>>> import numpy as np
>>> np.set_printoptions(precision=2, suppress=True, linewidth=160, legacy="1.25")
>>> W0 = np.load("block13.npy")
>>> print(W0)
[[0.44 0.12 0.2  0.44]
 [0.12 0.03 0.05 0.12]
 [0.2  0.05 0.09 0.2 ]
 [0.44 0.12 0.2  0.44]]
>>> round(np.linalg.det(W0.T), 2)
0.0
>>> print(np.round(np.poly(W0), 2) + 0)
[ 1. -1.  0.  0.  0.]
>>> print(np.round(np.linalg.eigvals(W0).sum().real, 2))
1.0
>>> np.kron(np.eye(2, dtype=int), W0)
array([[0.44, 0.12, 0.2 , 0.44, 0.  , 0.  , 0.  , 0.  ],
       [0.12, 0.03, 0.05, 0.12, 0.  , 0.  , 0.  , 0.  ],
       [0.2 , 0.05, 0.09, 0.2 , 0.  , 0.  , 0.  , 0.  ],
       [0.44, 0.12, 0.2 , 0.44, 0.  , 0.  , 0.  , 0.  ],
       [0.  , 0.  , 0.  , 0.  , 0.44, 0.12, 0.2 , 0.44],
       [0.  , 0.  , 0.  , 0.  , 0.12, 0.03, 0.05, 0.12],
       [0.  , 0.  , 0.  , 0.  , 0.2 , 0.05, 0.09, 0.2 ],
       [0.  , 0.  , 0.  , 0.  , 0.44, 0.12, 0.2 , 0.44]])
>>> left, sigma, vt = np.linalg.svd(W0, full_matrices=False)
>>> np.cumsum(sigma ** 2) / np.sum(sigma ** 2)
array([1., 1., 1., 1.])
>>> np.round(vt @ vt.T, 2) + 0
array([[1., 0., 0., 0.],
       [0., 1., 0., 0.],
       [0., 0., 1., 0.],
       [0., 0., 0., 1.]])
>>> np.sqrt((sigma ** 2).sum()), round(np.linalg.norm(W0), 2)
(1.0, 1.0)
>>> np.linalg.matrix_rank(W0, rtol=0.1)
1
>>> round(float(np.linalg.norm(W0, 2) / np.linalg.norm(W0)), 2)
1.0
>>> rng = np.random.default_rng(577903)
>>> arr = np.array([[2, 2, 0, 1], [0, 3, 2, 2], [3, 0, 3, 2], [0, 3, 0, 1]]) * (rng.random((4, 4)) < 0.3)
>>> arr
array([[0, 0, 0, 0],
       [0, 3, 2, 0],
       [3, 0, 0, 0],
       [0, 0, 0, 0]])
>>> left, sigma, vt = np.linalg.svd(arr, full_matrices=False)
>>> print(round(float(np.sqrt((sigma ** 2).sum())), 2), round(float(np.linalg.norm(arr)), 2))
4.69 4.69
>>> np.abs(vt[0])
array([0.  , 0.83, 0.55, 0.  ])
>>> np.round(vt @ vt.T, 2) + 0
array([[1., 0., 0., 0.],
       [0., 1., 0., 0.],
       [0., 0., 1., 0.],
       [0., 0., 0., 1.]])
>>> left.shape, sigma.shape, vt.shape
((4, 4), (4,), (4, 4))
>>> print((sigma > 1e-8).sum())
2
>>> np.abs(left[:, 0]).round(6).argmax()
1
>>> print(round(np.trace(np.linalg.pinv(arr) @ arr), 2))
2.0
>>> print(np.allclose(arr[:-1].T @ np.linalg.lstsq(arr[:-1].T, arr[-1])[0], arr[-1]))
True
>>> np.linalg.lstsq(arr[:-1].T, arr[-1])[2]
2
>>> arr @ np.linalg.pinv(arr) @ arr
array([[0., 0., 0., 0.],
       [0., 3., 2., 0.],
       [3., 0., 0., 0.],
       [0., 0., 0., 0.]])
>>> P = np.triu(np.array([[3, 2, -1, -3], [2, -3, -1, -2], [1, -3, -1, 3], [3, 1, 1, 1]]), 1) + np.eye(4)
>>> Y = P @ W0 @ np.linalg.inv(P)
>>> print(np.trace(Y), np.trace(W0))
1.0 1.0
>>> np.round(np.poly(Y), 2) + 0
array([ 1., -1.,  0.,  0.,  0.])
>>> left, sigma, vt = np.linalg.svd(arr)
>>> print(sigma)
[3.61 3.   0.   0.  ]
>>> np.argmax(sigma[:-1] / (sigma[1:] + 1e-6)) + 1
2
>>> Y = left[:, :2] @ np.diag(sigma[:2]) @ vt[:2]
>>> np.round(np.linalg.norm(arr - Y) / np.linalg.norm(arr), 2)
0.0
>>> round(np.abs(arr - Y).max(), 2)
0.0
>>> np.linalg.matrix_rank(Y)
2
>>> round(np.linalg.norm(arr - Y, 2), 2), sigma[2]
(0.0, 0.0)
>>> rk = np.linalg.matrix_rank(arr)
>>> rk
2
>>> ns = np.linalg.svd(arr)[2][rk:].T
>>> [int(np.linalg.matrix_rank(arr[:, :j + 1])) for j in range(4)]
[1, 2, 2, 2]
>>> ns @ ns.T
array([[ 0.  ,  0.  ,  0.  ,  0.  ],
       [ 0.  ,  0.31, -0.46,  0.  ],
       [ 0.  , -0.46,  0.69,  0.  ],
       [ 0.  ,  0.  ,  0.  ,  1.  ]])
>>> np.allclose(arr @ ns, 0)
True
>>> np.linalg.matrix_rank(arr.T @ arr), np.linalg.matrix_rank(arr @ arr.T)
(2, 2)
>>> data = np.array([[0, -1, -2, -3], [1, 0, 0, -1], [2, 0, 0, 3], [3, 1, -3, 0]])
>>> W = np.array([[0, 2, 1, 0, 0, 3],
...     [2, 3, 0, 0, 0, 1],
...     [1, 0, 1, 0, 3, 3],
...     [0, 2, 1, 0, 0, 1]])
>>> b = np.array([3, -2, 0, -2, -1, 0])
>>> H = np.maximum(data @ W + b, 0)
>>> print(H)
[[0 0 0 0 0 0]
 [3 0 0 0 0 2]
 [3 8 5 0 0 9]
 [2 7 0 0 0 1]]
>>> np.linalg.matrix_rank(H)
3
>>> (H > 0).mean(axis=0)
array([0.75, 0.5 , 0.25, 0.  , 0.  , 0.75])
>>> (H > 0).astype(int)
array([[0, 0, 0, 0, 0, 0],
       [1, 0, 0, 0, 0, 1],
       [1, 1, 1, 0, 0, 1],
       [1, 1, 0, 0, 0, 1]])
>>> C = np.array([[1, 7, 1], [0, 5, 2], [5, 5, 5], [1, 8, 0], [8, 5, 4], [6, 6, 0]])
>>> H @ C
array([[  0,   0,   0],
       [ 15,  33,   3],
       [ 82, 140,  44],
       [  8,  55,  16]])
>>> W @ C
array([[23, 33,  9],
       [ 8, 35,  8],
       [48, 45, 18],
       [11, 21,  9]])
>>> x0 = np.array([-2, -2, 0, -2])
>>> print(np.linalg.svd(data, compute_uv=False))
[4.79 4.79 1.04 1.04]
>>> x0 @ data @ x0
0
>>> Q = np.linalg.solve(np.eye(4) - data, np.eye(4) + data)
>>> round(float(np.linalg.det(Q)), 2)
1.0
>>> print(np.round(Q @ Q.T, 2) + 0)
[[1. 0. 0. 0.]
 [0. 1. 0. 0.]
 [0. 0. 1. 0.]
 [0. 0. 0. 1.]]
>>> lab = rng.permutation(4)
>>> lab
array([2, 0, 1, 3])
>>> Y = data[lab][:, lab]
>>> round(np.linalg.det(Y), 2), round(np.linalg.det(data[lab]), 2)
(25.0, 25.0)
>>> np.allclose(Y, data)
False
>>> print(np.trace(Y))
0
>>> print(np.diag(Y))
[0 0 0 0]
>>> feats = np.array([[3, 3, 3, 3, 3, 3],
...     [3, 6, 6, 6, 6, 6],
...     [3, 6, 9, 9, 9, 9],
...     [3, 6, 9, 12, 12, 12],
...     [3, 6, 9, 12, 15, 15],
...     [3, 6, 9, 12, 15, 18]])
>>> feats
array([[ 3,  3,  3,  3,  3,  3],
       [ 3,  6,  6,  6,  6,  6],
       [ 3,  6,  9,  9,  9,  9],
       [ 3,  6,  9, 12, 12, 12],
       [ 3,  6,  9, 12, 15, 15],
       [ 3,  6,  9, 12, 15, 18]])
>>> Lm = np.linalg.cholesky(feats)
>>> np.diag(Lm) ** 2
array([3., 3., 3., 3., 3., 3.])
>>> np.allclose(feats, feats.T)
True
>>> np.sort(np.abs(np.linalg.eigvals(feats)))
array([ 0.8 ,  0.96,  1.34,  2.32,  5.96, 51.62])
>>> np.allclose(feats @ feats.T, feats.T @ feats)
True
>>> feats @ feats
array([[ 54,  99, 135, 162, 180, 189],
       [ 99, 189, 261, 315, 351, 369],
       [135, 261, 369, 450, 504, 531],
       [162, 315, 450, 558, 630, 666],
       [180, 351, 504, 630, 720, 765],
       [189, 369, 531, 666, 765, 819]])
>>> (feats + feats.T) / 2
array([[ 3.,  3.,  3.,  3.,  3.,  3.],
       [ 3.,  6.,  6.,  6.,  6.,  6.],
       [ 3.,  6.,  9.,  9.,  9.,  9.],
       [ 3.,  6.,  9., 12., 12., 12.],
       [ 3.,  6.,  9., 12., 15., 15.],
       [ 3.,  6.,  9., 12., 15., 18.]])
>>> mat = np.array([[0, 1, 3, 2], [2, 0, 3, 1], [0, 3, 2, 1], [3, 3, 1, 3]])
>>> mat
array([[0, 1, 3, 2],
       [2, 0, 3, 1],
       [0, 3, 2, 1],
       [3, 3, 1, 3]])
>>> np.allclose(mat, mat.T)
False
>>> np.round(np.abs(np.linalg.eigvals(mat)).max(), 2)
6.95
>>> print(np.allclose(mat @ mat.T, mat.T @ mat))
False
>>> np.linalg.determinant(mat)
Traceback (most recent call last):
  File "<python-input-85>", line 1, in <module>
    np.linalg.determinant(mat)
    ^^^^^^^^^^^^^^^^^^^^^
AttributeError: module 'numpy.linalg' has no attribute 'determinant'
>>> np.trace(mat)
5
>>> (mat + mat.T) / 2
array([[0. , 1.5, 1.5, 2.5],
       [1.5, 0. , 3. , 2. ],
       [1.5, 3. , 2. , 1. ],
       [2.5, 2. , 1. , 3. ]])
>>> np.argsort(-np.linalg.norm(arr, axis=0).round(6), kind="stable")[:3]
array([0, 1, 2])
>>> [round(float(x), 2) for x in np.linalg.svd(arr, compute_uv=False)[:3]]
[3.61, 3.0, 0.0]
>>> np.linalg.matrix_rank(arr, rtol=0.1)
2
>>> t3 = np.stack([mat, -3 * mat, mat[::-1]])
>>> np.linalg.matrix_rank(t3)
array([4, 4, 4])
>>> t3.sum(axis=0)
array([[ 3,  1, -5, -1],
       [-4,  3, -4, -1],
       [ 2, -6, -1, -1],
       [-6, -5,  1, -4]])
>>> print(t3.shape)
(3, 4, 4)
>>> (t3 @ mat.T).shape
(3, 4, 4)
>>> np.linalg.matrix_rank(t3.reshape(3, -1))
2
>>> Y = np.linalg.inv(mat)
>>> np.round(np.linalg.det(mat) * np.linalg.det(Y), 2)
1.0
>>> print(np.round(mat @ Y, 2) + 0)
[[1. 0. 0. 0.]
 [0. 1. 0. 0.]
 [0. 0. 1. 0.]
 [0. 0. 0. 1.]]
>>> round(float(np.linalg.slogdet(mat)[0]), 2)
1.0
>>> (np.abs(Y) > 1e-9).astype(int)
array([[1, 1, 1, 1],
       [1, 1, 1, 1],
       [1, 1, 1, 1],
       [1, 1, 1, 1]])
>>> K = np.load("layer2.npy")
>>> K
array([[ -1.1,  -0.1,   0.7,   1. , -12. ,   0.6],
       [  0.1,  -2.4,   1. ,  -0.6,  -6. ,   0.5],
       [  1. ,   0.1,  -0.4,  -1.6,   6. ,  -1.3],
       [ -1.2,  -1.9,  -0.5,   0.9,  14. ,  -0.4]])
>>> K.sum(axis=0)
array([-1.2, -4.3,  0.8, -0.3,  2. , -0.6])
>>> np.count_nonzero(K)
24
>>> K - K[0]
array([[ 0. ,  0. ,  0. ,  0. ,  0. ,  0. ],
       [ 1.2, -2.3,  0.3, -1.6,  6. , -0.1],
       [ 2.1,  0.2, -1.1, -2.6, 18. , -1.9],
       [-0.1, -1.8, -1.2, -0.1, 26. , -1. ]])
>>> print(np.unravel_index(np.abs(K).argmax(), K.shape))
(3, 4)
>>> x0 = np.array([2, 1, 2, 2, 1, 3])
>>> K @ x0
array([-9.1, -5.9,  0.2,  9.3])
>>> print((K @ x0).argmax())
3
>>> K @ np.eye(6)[0]
array([-1.1,  0.1,  1. , -1.2])
>>> K * x0
array([[ -2.2,  -0.1,   1.4,   2. , -12. ,   1.8],
       [  0.2,  -2.4,   2. ,  -1.2,  -6. ,   1.5],
       [  2. ,   0.1,  -0.8,  -3.2,   6. ,  -3.9],
       [ -2.4,  -1.9,  -1. ,   1.8,  14. ,  -1.2]])
>>> (K * x0).sum(axis=1)
array([-9.1, -5.9,  0.2,  9.3])
>>> K @ np.ones(6)
array([-10.9,  -7.4,   3.8,  10.9])
>>> np.linalg.norm(K @ x0) <= np.linalg.norm(K, 2) * np.linalg.norm(x0) + 1e-9
True
>>> Y = np.array([[1, 0], [-1, 0], [-1, -2], [1, 3], [-3, 2], [2, 0]])
>>> Y.T @ K.T
array([[ 36.5,  19.9, -20.9, -40.7],
       [-22.4, -15.8,   8. ,  31.7]])
>>> print(np.einsum("ij,ij->i", K, K))
[147.07  43.38  41.42 202.27]
>>> Y @ K
Traceback (most recent call last):
  File "<python-input-119>", line 1, in <module>
    Y @ K
    ~~^~~
ValueError: matmul: Input operand 1 has a mismatch in its core dimension 0, with gufunc signature (n?,k),(k,m?)->(n?,m?) (size 4 is different from 2)
